$ ipython --no-banner

In [1]: import numpy as np

In [2]: import numpy.linalg as la

In [3]: np.set_printoptions(precision=1, suppress=True, linewidth=100, legacy="1.25")

In [4]: K = np.loadtxt("x.csv", delimiter=",")

In [5]: K
Out[5]: 
array([[ 2.,  9.,  9.,  0.,  0.,  0.,  0.,  0.,  0.,  0.],
       [ 5.,  8.,  4.,  0.,  0.,  0.,  0.,  0.,  0.,  0.],
       [ 6.,  8.,  8.,  0.,  0.,  0.,  0.,  0.,  0.,  0.],
       [ 0.,  0.,  0., -1.,  0., -2., -3., -3., -3.,  2.],
       [ 0.,  0.,  0., -2., -1., -2.,  0.,  2., -2.,  1.],
       [ 0.,  0.,  0.,  2.,  0., -2.,  1., -2., -1., -1.],
       [ 0.,  0.,  0.,  2.,  2.,  1.,  3.,  2.,  1.,  2.],
       [ 0.,  0.,  0.,  3.,  1., -3., -3., -3., -2.,  2.],
       [ 0.,  0.,  0.,  0.,  2.,  2.,  3.,  2., -1., -3.],
       [ 0.,  0.,  0., -2.,  2.,  1., -1., -2., -2., -2.]])

In [6]: round(float(la.norm(K)), 1)
Out[6]: 25.1

In [7]: K[10]
---------------------------------------------------------------------------
IndexError                                Traceback (most recent call last)
Cell In[7], line 1
----> 1 K[10]

IndexError: index 10 is out of bounds for axis 0 with size 10

In [8]: O, Rm = la.qr(K)

In [9]: np.allclose(Rm.T @ Rm, K.T @ K)
Out[9]: True

In [10]: np.round(np.trace(O @ O.T), 1)
Out[10]: 10.0

In [11]: np.round(O @ Rm, 1) + 0
Out[11]: 
array([[ 2.,  9.,  9.,  0.,  0.,  0.,  0.,  0.,  0.,  0.],
       [ 5.,  8.,  4.,  0.,  0.,  0.,  0.,  0.,  0.,  0.],
       [ 6.,  8.,  8.,  0.,  0.,  0.,  0.,  0.,  0.,  0.],
       [ 0.,  0.,  0., -1.,  0., -2., -3., -3., -3.,  2.],
       [ 0.,  0.,  0., -2., -1., -2.,  0.,  2., -2.,  1.],
       [ 0.,  0.,  0.,  2.,  0., -2.,  1., -2., -1., -1.],
       [ 0.,  0.,  0.,  2.,  2.,  1.,  3.,  2.,  1.,  2.],
       [ 0.,  0.,  0.,  3.,  1., -3., -3., -3., -2.,  2.],
       [ 0.,  0.,  0.,  0.,  2.,  2.,  3.,  2., -1., -3.],
       [ 0.,  0.,  0., -2.,  2.,  1., -1., -2., -2., -2.]])

In [12]: np.round(O.T @ O, 1) + 0
Out[12]: 
array([[1., 0., 0., 0., 0., 0., 0., 0., 0., 0.],
       [0., 1., 0., 0., 0., 0., 0., 0., 0., 0.],
       [0., 0., 1., 0., 0., 0., 0., 0., 0., 0.],
       [0., 0., 0., 1., 0., 0., 0., 0., 0., 0.],
       [0., 0., 0., 0., 1., 0., 0., 0., 0., 0.],
       [0., 0., 0., 0., 0., 1., 0., 0., 0., 0.],
       [0., 0., 0., 0., 0., 0., 1., 0., 0., 0.],
       [0., 0., 0., 0., 0., 0., 0., 1., 0., 0.],
       [0., 0., 0., 0., 0., 0., 0., 0., 1., 0.],
       [0., 0., 0., 0., 0., 0., 0., 0., 0., 1.]])

In [13]: O.round(1) + 0
Out[13]: 
array([[-0.2,  1. ,  0.2,  0. ,  0. ,  0. ,  0. ,  0. ,  0. ,  0. ],
       [-0.6,  0. , -0.8,  0. ,  0. ,  0. ,  0. ,  0. ,  0. ,  0. ],
       [-0.7, -0.3,  0.6,  0. ,  0. ,  0. ,  0. ,  0. ,  0. ,  0. ],
       [ 0. ,  0. ,  0. , -0.2,  0.1, -0.5,  0.2,  0.2, -0.2, -0.7],
       [ 0. ,  0. ,  0. , -0.4, -0.2, -0.5, -0.6, -0.4,  0.1,  0.2],
       [ 0. ,  0. ,  0. ,  0.4, -0.1, -0.3, -0.5,  0.7,  0. ,  0.1],
       [ 0. ,  0. ,  0. ,  0.4,  0.4,  0.1, -0.3, -0.3,  0.5, -0.5],
       [ 0. ,  0. ,  0. ,  0.6,  0.1, -0.6,  0.3, -0.3, -0.1,  0.3],
       [ 0. ,  0. ,  0. ,  0. ,  0.6,  0.2, -0.3, -0.1, -0.7,  0.1],
       [ 0. ,  0. ,  0. , -0.4,  0.7, -0.2,  0.2,  0.3,  0.4,  0.3]])

In [14]: other = np.array([[1, 1], [1, -1]])

In [15]: rng = np.random.default_rng(338840)

In [16]: W0 = np.kron(other, np.kron(other, other))[rng.permutation(8)][:6]

In [17]: W0
Out[17]: 
array([[ 1, -1, -1,  1,  1, -1, -1,  1],
       [ 1,  1,  1,  1,  1,  1,  1,  1],
       [ 1,  1, -1, -1,  1,  1, -1, -1],
       [ 1,  1, -1, -1, -1, -1,  1,  1],
       [ 1, -1,  1, -1, -1,  1, -1,  1],
       [ 1, -1,  1, -1,  1, -1,  1, -1]])

In [18]: other = np.array([[0, 1, 3],
    ...:     [1, 2, 0],
    ...:     [1, 3, 2],
    ...:     [0, 1, 0],
    ...:     [1, 3, 1],
    ...:     [0, 2, 3],
    ...:     [3, 2, 2],
    ...:     [3, 0, 0]])

In [19]: np.einsum("ik,kj->ij", W0, other)
Out[19]: 
array([[-1, -4, -3],
       [ 9, 14, 11],
       [-5,  2,  3],
       [ 5, -4, -1],
       [-1, -2,  5],
       [ 1,  4,  5]])

In [20]: la.matrix_rank(np.vstack([W0, other.T]))
Out[20]: 8

In [21]: np.vstack([W0, other.T]).shape
Out[21]: (9, 8)

In [22]: left, sigma, Vt = la.svd(W0, full_matrices=False)

In [23]: np.round(left.T @ left, 1) + 0
Out[23]: 
array([[1., 0., 0., 0., 0., 0.],
       [0., 1., 0., 0., 0., 0.],
       [0., 0., 1., 0., 0., 0.],
       [0., 0., 0., 1., 0., 0.],
       [0., 0., 0., 0., 1., 0.],
       [0., 0., 0., 0., 0., 1.]])

In [24]: np.round(Vt @ Vt.T, 1) + 0
Out[24]: 
array([[1., 0., 0., 0., 0., 0.],
       [0., 1., 0., 0., 0., 0.],
       [0., 0., 1., 0., 0., 0.],
       [0., 0., 0., 1., 0., 0.],
       [0., 0., 0., 0., 1., 0.],
       [0., 0., 0., 0., 0., 1.]])

In [25]: np.allclose(left * sigma @ Vt, W0)
Out[25]: True

In [26]: sigma
Out[26]: array([2.8, 2.8, 2.8, 2.8, 2.8, 2.8])

In [27]: F = np.loadtxt("data.csv", delimiter=",")

In [28]: F
Out[28]: 
array([[ 4., -5.,  0.,  0., -8.,  0.,  0.,  0.,  0.],
       [-9., -5.,  0.,  0., -7.,  0.,  0.,  0.,  0.],
       [ 0.,  0.,  0., -4.,  0., -7., -7.,  3.,  6.],
       [ 0.,  0., -5., -6.,  0.,  6., -1.,  5., -7.],
       [-2., -3.,  0.,  0., -7.,  0.,  0.,  0.,  0.],
       [ 0.,  0., -8.,  6.,  0., -2., -2.,  4.,  3.],
       [ 0.,  0.,  5., -6.,  0.,  0.,  0.,  3., -9.],
       [ 0.,  0.,  0.,  9.,  0., -5.,  7.,  9., -2.],
       [ 0.,  0., -8.,  9.,  0.,  2.,  0.,  6.,  0.]])

In [29]: # 2 groups of indices that never mix

In [30]: gram = K.T @ K

In [31]: gram
Out[31]: 
array([[ 65., 106.,  86.,   0.,   0.,   0.,   0.,   0.,   0.,   0.],
       [106., 209., 177.,   0.,   0.,   0.,   0.,   0.,   0.,   0.],
       [ 86., 177., 161.,   0.,   0.,   0.,   0.,   0.,   0.,   0.],
       [  0.,   0.,   0.,  26.,   5.,  -7.,   4.,  -6.,   5.,   8.],
       [  0.,   0.,   0.,   5.,  14.,   7.,   7.,  -1.,  -4.,  -5.],
       [  0.,   0.,   0.,  -7.,   7.,  27.,  21.,  19.,  15., -16.],
       [  0.,   0.,   0.,   4.,   7.,  21.,  38.,  30.,  16., -14.],
       [  0.,   0.,   0.,  -6.,  -1.,  19.,  30.,  38.,  17.,  -6.],
       [  0.,   0.,   0.,   5.,  -4.,  15.,  16.,  17.,  24.,  -2.],
       [  0.,   0.,   0.,   8.,  -5., -16., -14.,  -6.,  -2.,  27.]])

In [32]: np.diag(gram)
Out[32]: array([ 65., 209., 161.,  26.,  14.,  27.,  38.,  38.,  24.,  27.])

In [33]: (K @ K.T).shape
Out[33]: (10, 10)

In [34]: np.trace(gram), (K ** 2).sum()
Out[34]: (629.0, 629.0)

In [35]: np.allclose(gram, gram.T)
Out[35]: True

In [36]: la.eigvalsh(gram)[::-1]
Out[36]: array([416.6,  99.5,  36.7,  28.5,  16.2,  14.7,  10.6,   3.8,   2.2,   0.3])
